% python3 -q
>>> import numpy as np
>>> import numpy.linalg as la
>>> np.set_printoptions(precision=1, suppress=True, linewidth=200)
>>> def tidy(a):
...     return np.round(a, 1) + 0
... 
>>> m1 = np.array([[0, 5, 0, 0], [10, 5, 0, 0], [0, 2, 0, 0], [4, 2, 0, 0]])
>>> m1
array([[ 0,  5,  0,  0],
       [10,  5,  0,  0],
       [ 0,  2,  0,  0],
       [ 4,  2,  0,  0]])
>>> np.unravel_index(np.abs(m1).argmax(), m1.shape)
(np.int64(1), np.int64(0))
>>> la.rank(m1)
Traceback (most recent call last):
  File "<python-input-7>", line 1, in <module>
    la.rank(m1)
    ^^^^^^^
AttributeError: module 'numpy.linalg' has no attribute 'rank'
>>> np.abs(m1).max()
np.int64(10)
>>> np.count_nonzero(m1)
np.int64(6)
>>> m1.mean(axis=0)
array([3.5, 3.5, 0. , 0. ])
>>> print(tidy(la.det(m1.T)))
0.0
>>> print(tidy(la.det(2 * m1)), tidy(la.det(m1)))
0.0 0.0
>>> np.einsum("ii->", m1)
np.int64(5)
>>> m1.reshape(-1, 2)
array([[ 0,  5],
       [ 0,  0],
       [10,  5],
       [ 0,  0],
       [ 0,  2],
       [ 0,  0],
       [ 4,  2],
       [ 0,  0]])
>>> t3 = m1.reshape(4, 2, -1)
>>> t3[:, 0]
array([[ 0,  5],
       [10,  5],
       [ 0,  2],
       [ 4,  2]])
>>> t3.shape
(4, 2, 2)
>>> np.einsum("ihd,ihd->ih", t3, t3)
array([[ 25,   0],
       [125,   0],
       [  4,   0],
       [ 20,   0]])
>>> arr = np.loadtxt("arr.csv", delimiter=",")
>>> arr
array([[3., 3., 3.],
       [3., 6., 6.],
       [3., 6., 9.]])
>>> # equal to its transpose
>>> x0 = np.array([0, 0, 0])
>>> rhs = arr @ x0
>>> b, lr = np.zeros(3), 1 / la.norm(arr, 2) ** 2
>>> for i in range(150):
...     b -= lr * arr.T @ (arr @ b - rhs)
...     if i % 50 == 0: print(i, round(la.norm(arr @ b - rhs), 1))
... 
0 0.0
50 0.0
100 0.0
>>> b
array([0., 0., 0.])
>>> print(tidy(la.cond(arr)))
16.4
>>> M = np.loadtxt("data.csv", delimiter=",")
>>> print(M)
[[-3.3  5.1 10.3]
 [-6.8  3.9 11. ]
 [-4.3  4.  10.7]
 [-5.8  4.2  7.6]
 [-5.8  6.7 10.8]
 [-4.9  4.5  9.8]
 [-5.1  3.9  9.7]
 [-4.2  5.2 12.3]
 [-5.7  6.1  9.4]
 [-6.1  5.1 11.2]
 [-3.3  5.7  9.1]
 [-4.1  4.5  9.8]
 [-3.   5.1 10.2]
 [-5.9  4.5  9.3]
 [-5.8  5.3  9.9]
 [-7.1  5.2 11.3]
 [-5.1  4.6  9.9]
 [-4.6  6.2 11. ]
 [-5.6  6.   9.6]
 [-4.7  4.4 11.7]
 [-5.2  4.1  9.8]
 [-4.6  5.1 10.9]
 [-6.2  7.6  8.6]
 [-3.8  5.6 10.8]
 [-3.6  3.9  9.4]
 [-5.3  6.4 10.5]
 [-6.2  5.  10.5]
 [-2.6  4.3 10.8]]
>>> dist = la.norm(M[:, None] - M[None], axis=-1)
>>> np.unravel_index(dist.round(6).argmax(), dist.shape)
(np.int64(22), np.int64(27))
>>> print(la.matrix_rank(dist ** 2))
5
>>> print(np.flatnonzero(dist[25] < dist.mean() / 2))
[ 4 17 18 25]
>>> dist[25].round(6).argsort(kind="stable")[:4]
array([25,  4, 17, 18])
>>> data = np.array([[1.1, -1.1, -1.5, 0.4, -1.4],
...     [1.8, 1.8, -1.1, 0.3, -0.5],
...     [0.8, 1.1, 1.3, 0.1, -0.8],
...     [-0.2, -0.6, -0.5, 1.3, 1.7],
...     [-0.9, -0.4, -0.1, 2.9, 1.5]])
>>> data
array([[ 1.1, -1.1, -1.5,  0.4, -1.4],
       [ 1.8,  1.8, -1.1,  0.3, -0.5],
       [ 0.8,  1.1,  1.3,  0.1, -0.8],
       [-0.2, -0.6, -0.5,  1.3,  1.7],
       [-0.9, -0.4, -0.1,  2.9,  1.5]])
>>> A2 = np.array([[0, -1], [1, -1]])
>>> cent = np.kron(A2, data)
>>> tidy(la.norm(cent, 2)), tidy(la.norm(A2, 2) * la.norm(data, 2))
(np.float64(6.9), np.float64(6.9))
>>> la.matrix_rank(cent)
np.int64(10)
>>> rng = np.random.default_rng(3074)
>>> lab = rng.permutation(5)
>>> lab
array([3, 1, 4, 2, 0])
>>> A2 = data[lab][:, lab]
>>> A2
array([[ 1.3, -0.6,  1.7, -0.5, -0.2],
       [ 0.3,  1.8, -0.5, -1.1,  1.8],
       [ 2.9, -0.4,  1.5, -0.1, -0.9],
       [ 0.1,  1.1, -0.8,  1.3,  0.8],
       [ 0.4, -1.1, -1.4, -1.5,  1.1]])
>>> tidy(la.det(A2)), tidy(la.det(data[lab]))
(np.float64(-28.2), np.float64(28.2))
>>> print(np.trace(A2))
7.0
>>> np.diag(A2)
array([1.3, 1.8, 1.5, 1.3, 1.1])
>>> q, Rm = la.qr(A2)
>>> tidy(abs(Rm[0, 0])), tidy(la.norm(A2[:, 0]))
(np.float64(3.2), np.float64(3.2))
>>> np.trace(q @ q.T)
np.float64(5.0)
>>> tidy(q)
array([[-0.4,  0.2,  0.4,  0.3,  0.7],
       [-0.1, -0.8, -0.2,  0.6,  0. ],
       [-0.9,  0. ,  0. , -0.2, -0.4],
       [ 0. , -0.5, -0.3, -0.7,  0.5],
       [-0.1,  0.4, -0.8,  0.3,  0.2]])
>>> tidy(np.abs(np.diag(Rm)))
array([3.2, 2.4, 2.2, 2.1, 0.8])
>>> tidy(q.T @ q)
array([[1., 0., 0., 0., 0.],
       [0., 1., 0., 0., 0.],
       [0., 0., 1., 0., 0.],
       [0., 0., 0., 1., 0.],
       [0., 0., 0., 0., 1.]])
>>> tidy(Rm)
array([[-3.2,  0.5, -1.8,  0.5,  0.6],
       [ 0. , -2.4,  0.4, -0.5, -1.3],
       [ 0. ,  0. ,  2.2,  0.8, -1.5],
       [ 0. ,  0. ,  0. , -2.1,  1. ],
       [ 0. ,  0. ,  0. ,  0. ,  0.8]])
>>> np.allclose(Rm.T @ Rm, A2.T @ A2)
True
>>> A = np.load("block1.npy")
>>> A
array([[0, 1, 0, 0],
       [1, 0, 0, 0],
       [0, 0, 0, 1],
       [0, 0, 1, 0]])
>>> # 2 groups of indices that never mix
>>> np.unravel_index(np.abs(A).argmax(), A.shape)
(np.int64(0), np.int64(1))
>>> print(la.matrix_rank(A))
4
>>> la.rank(A)
Traceback (most recent call last):
  File "<python-input-62>", line 1, in <module>
    la.rank(A)
    ^^^^^^^
AttributeError: module 'numpy.linalg' has no attribute 'rank'
>>> print(np.count_nonzero(A))
4
>>> A[4]
Traceback (most recent call last):
  File "<python-input-64>", line 1, in <module>
    A[4]
    ~^^^
IndexError: index 4 is out of bounds for axis 0 with size 4
>>> tidy(la.svd(A, compute_uv=False))
array([1., 1., 1., 1.])
>>> A.sum(axis=1)
array([1, 1, 1, 1])
>>> left, sv, VT = la.svd(M)
>>> tidy(sv)
array([66. ,  6.1,  4.7])
>>> A2 = left[:, :1] @ np.diag(sv[:1]) @ VT[:1]
>>> tidy(np.abs(M - A2).max())
np.float64(2.4)
>>> tidy(la.norm(M - A2) / la.norm(M))
np.float64(0.1)
>>> la.matrix_rank(M, rtol=0.05)
np.int64(3)
>>> np.einsum("ii->", A)
np.int64(0)
>>> print(tidy(la.det(A[::-1])))
1.0
>>> np.poly(A)
array([ 1.,  0., -2.,  0.,  1.])
>>> tidy(la.eigvals(A))
array([ 1., -1.,  1., -1.])
>>> u = np.array([4, 4, 0, 0])
>>> A2 = A + np.outer(u, np.eye(4)[1])
>>> tidy(la.det(A2) / la.det(A)), tidy(1 + la.solve(A, u)[1])
(np.float64(5.0), np.float64(5.0))
>>> print(la.matrix_rank(la.inv(A2) - la.inv(A), tol=1e-8))
1
>>> la.matrix_rank(A2 - A)
np.int64(1)
>>> A2
array([[0., 5., 0., 0.],
       [1., 4., 0., 0.],
       [0., 0., 0., 1.],
       [0., 0., 1., 0.]])
>>> W0 = np.array([[0.8, -0.7, -2.0, 0.2],
...     [-2.0, 1.0, 1.0, 0.9],
...     [0.2, 0.7, 3.0, 0.4],
...     [-0.4, 1.0, -4.5, 0.0]])
>>> np.einsum("ii->", W0)
np.float64(4.8)
>>> tidy(np.poly(W0))
array([ 1. , -4.8,  5.5,  1.6, -9.8])
>>> tidy(la.det(W0[::-1]))
np.float64(-9.8)
>>> evals, V = la.eig(A)
>>> print(A @ V[:, 0] - evals[0] * V[:, 0])
[0. 0. 0. 0.]
>>> tidy(np.sort(la.eigvals(A @ A)))
array([1., 1., 1., 1.])
>>> F = np.array([[1.0, 0.0, 2.0], [-2.0, 1.0, -2.0], [0.0, 0.0, 1.0]])
>>> q, V = la.qr(F[:, :1])[0], la.qr(F[:, 1:])[0]
>>> sv = la.svd(q.T @ V, compute_uv=False)
>>> tidy(np.degrees(np.arccos(sv.clip(0, 1))))
array([11.5])
>>> tidy(la.norm(q @ q.T - V @ V.T, 2))
np.float64(1.0)
>>> (sv > 0.9).sum()
np.int64(1)
>>> G = F.T @ F
>>> print((F @ F.T).shape)
(3, 3)
>>> print(la.matrix_rank(G))
3
>>> J = np.load("run16.npy")
>>> J
array([[ 2,  0,  0,  0,  0],
       [ 0,  0,  0,  1,  0],
       [ 0,  0,  0,  0, -1],
       [ 0,  0,  1,  0,  0],
       [ 0, -1,  0,  0,  0]])
>>> # 2 groups of indices that never mix
>>> lab = rng.permutation(5)
>>> A2 = J[:, lab] * rng.choice([-1, 1], 5)
>>> A2
array([[ 0,  0,  0,  2,  0],
       [ 1,  0,  0,  0,  0],
       [ 0,  0, -1,  0,  0],
       [ 0, -1,  0,  0,  0],
       [ 0,  0,  0,  0,  1]])
>>> left, _, VT = la.svd(J.T @ A2)
>>> tidy(la.lstsq(J, A2)[0])
array([[ 0.,  0.,  0.,  1.,  0.],
       [ 0.,  0.,  0.,  0., -1.],
       [ 0., -1.,  0.,  0.,  0.],
       [ 1.,  0.,  0.,  0.,  0.],
       [ 0.,  0.,  1.,  0.,  0.]])
>>> lab
array([3, 2, 4, 0, 1])
>>> A2 = np.array([[-2, 1, 1], [-2, 0, 2], [2, 2, -2], [-2, -2, -1], [0, -2, 2]])
>>> np.einsum("ik,kj->ij", J, A2)
array([[-4,  2,  2],
       [-2, -2, -1],
       [ 0,  2, -2],
       [ 2,  2, -2],
       [ 2,  0, -2]])
>>> la.matrix_rank(J @ A2)
np.int64(3)
>>> np.einsum("ij->j", J)
array([ 2, -1,  1,  1, -1])
>>> print(A2.T @ J.T)
[[-4 -2  0  2  2]
 [ 2 -2  2  2  0]
 [ 2 -1 -2 -2 -2]]
>>> t3 = np.stack([J, 4 * J, J[::-1]])
>>> tidy(la.norm(t3, axis=(1, 2)))
array([ 2.8, 11.3,  2.8])
>>> (t3 @ J.T).shape
(3, 5, 5)
>>> la.matrix_rank(t3.reshape(3, -1))
np.int64(2)
>>> tidy(la.det(t3))
array([   -2., -2048.,    -2.])
>>> la.matrix_rank(t3)
array([5, 5, 5])
>>> u = np.array([0, 1, 1, 2, 3])
>>> A2 = J + np.outer(u, np.eye(5)[2])
>>> print(la.matrix_rank(la.inv(A2) - la.inv(J), tol=1e-8))
1
>>> la.matrix_rank(A2 - J)
np.int64(1)
